In [1]: import numpy as np

In [2]: np.set_printoptions(precision=2, suppress=True, linewidth=160, floatmode="fixed")

In [3]: rnd = lambda a: np.round(a, 2) + 0

In [4]: Y = np.array([[-3, -1], [-3, 1]])

In [5]: J = np.tile(Y, (2, 2))

In [6]: print(J)
[[-3 -1 -3 -1]
 [-3  1 -3  1]
 [-3 -1 -3 -1]
 [-3  1 -3  1]]

In [7]: # rows and columns are dependent

In [8]: C2 = J.T @ J

In [9]: print(np.linalg.matrix_rank(C2))
2

In [10]: print((J @ J.T).shape)
(4, 4)

In [11]: print(np.allclose(C2, C2.T))
True

In [12]: print(np.einsum("ij,ji->", J, J))
64

In [13]: print(np.kron(np.eye(2, dtype=int), J))
[[-3 -1 -3 -1  0  0  0  0]
 [-3  1 -3  1  0  0  0  0]
 [-3 -1 -3 -1  0  0  0  0]
 [-3  1 -3  1  0  0  0  0]
 [ 0  0  0  0 -3 -1 -3 -1]
 [ 0  0  0  0 -3  1 -3  1]
 [ 0  0  0  0 -3 -1 -3 -1]
 [ 0  0  0  0 -3  1 -3  1]]

In [14]: print(rnd(np.linalg.eigvals(J)))
[-7.29  3.29  0.00  0.00]

In [15]: arr = np.load("out10.npy")

In [16]: print(rnd(arr))
[[ 1.00  0.00  0.00  0.00]
 [ 0.00 -0.71  0.00  0.71]
 [ 0.00  0.00  1.00  0.00]
 [ 0.00 -0.71  0.00 -0.71]]

In [17]: # columns are unit length and at right angles

In [18]: Q, Rm = np.linalg.qr(arr)

In [19]: print(Q.shape, Rm.shape)
(4, 4) (4, 4)

In [20]: print(np.trace(Q @ Q.T))
4.0

In [21]: print(rnd(Q @ Rm))
[[ 1.00  0.00  0.00  0.00]
 [ 0.00 -0.71  0.00  0.71]
 [ 0.00  0.00  1.00  0.00]
 [ 0.00 -0.71  0.00 -0.71]]

In [22]: Y = np.array([[-2, 1, -1], [1, 0, -1]])

In [23]: W2 = np.kron(Y, arr)

In [24]: print(rnd(np.linalg.norm(W2, 2)), rnd(np.linalg.norm(Y, 2) * np.linalg.norm(arr, 2)))
2.5 2.5

In [25]: print(W2.shape)
(8, 12)

In [26]: print(np.linalg.matrix_rank(W2))
8

In [27]: def softmax(z):
    ...:     e = np.exp(z - z.max(axis=-1, keepdims=True))
    ...:     return e / e.sum(axis=-1, keepdims=True)
    ...: 

In [28]: print(rnd(softmax(10 * arr[0])))
[1.00 0.00 0.00 0.00]

In [29]: print(rnd(softmax(arr[0])))
[0.48 0.17 0.17 0.17]

In [30]: scores = arr @ arr.T / np.sqrt(4)

In [31]: print(rnd(softmax(scores)[0] @ arr))
[ 0.35 -0.30  0.22  0.00]

In [32]: print(softmax(scores).round(6).argmax(axis=1))
[0 1 2 3]

In [33]: print(rnd(softmax(scores + np.triu(np.full(scores.shape, -np.inf), 1))))
[[1.00 0.00 0.00 0.00]
 [0.38 0.62 0.00 0.00]
 [0.27 0.27 0.45 0.00]
 [0.22 0.22 0.22 0.35]]

In [34]: print(rnd(softmax(scores)))
[[0.35 0.22 0.22 0.22]
 [0.22 0.35 0.22 0.22]
 [0.22 0.22 0.35 0.22]
 [0.22 0.22 0.22 0.35]]

In [35]: u = np.array([4, 2, 2, -2])

In [36]: m1 = np.array([np.roll(u, i) for i in range(4)])

In [37]: print(m1)
[[ 4  2  2 -2]
 [-2  4  2  2]
 [ 2 -2  4  2]
 [ 2  2 -2  4]]

In [38]: rng = np.random.default_rng(7)

In [39]: Y = m1 + rng.integers(-2, 3, (4, 2)) @ rng.integers(-2, 3, (2, 4))

In [40]: print(Y)
[[ 2 -2  0  4]
 [ 0 -1  1  8]
 [ 4 -4  4  4]
 [-4  2 -4  6]]

In [41]: print(Y - m1)
[[-2 -4 -2  6]
 [ 2 -5 -1  6]
 [ 2 -2  0  2]
 [-6  0 -2  2]]

In [42]: W0 = np.loadtxt("block18.csv", delimiter=",")

In [43]: print(rnd(W0))
[[ 1.00  0.00  0.00]
 [ 0.00 -0.50 -0.87]
 [ 0.00  0.87 -0.50]]

In [44]: # orthonormal columns

In [45]: T = np.stack([W0, 4 * W0, W0[::-1]])

In [46]: print(T.shape)
(3, 3, 3)

In [47]: print(np.linalg.matrix_rank(T.reshape(3, -1)))
2

In [48]: print(rnd(np.linalg.norm(T, axis=(1, 2))))
[1.73 6.93 1.73]

In [49]: print(rnd(np.einsum("bij,cij->bc", T, T)))
[[ 3.00 12.00  1.00]
 [12.00 48.00  4.00]
 [ 1.00  4.00  3.00]]

In [50]: print((np.linalg.matrix_power((W0 != 0) + (W0.T != 0) + np.eye(3), 3) > 0).astype(int))
[[1 0 0]
 [0 1 1]
 [0 1 1]]

In [51]: print(np.flatnonzero(np.linalg.matrix_power((W0 != 0) + (W0.T != 0) + np.eye(3), 3)[0]))
[0]
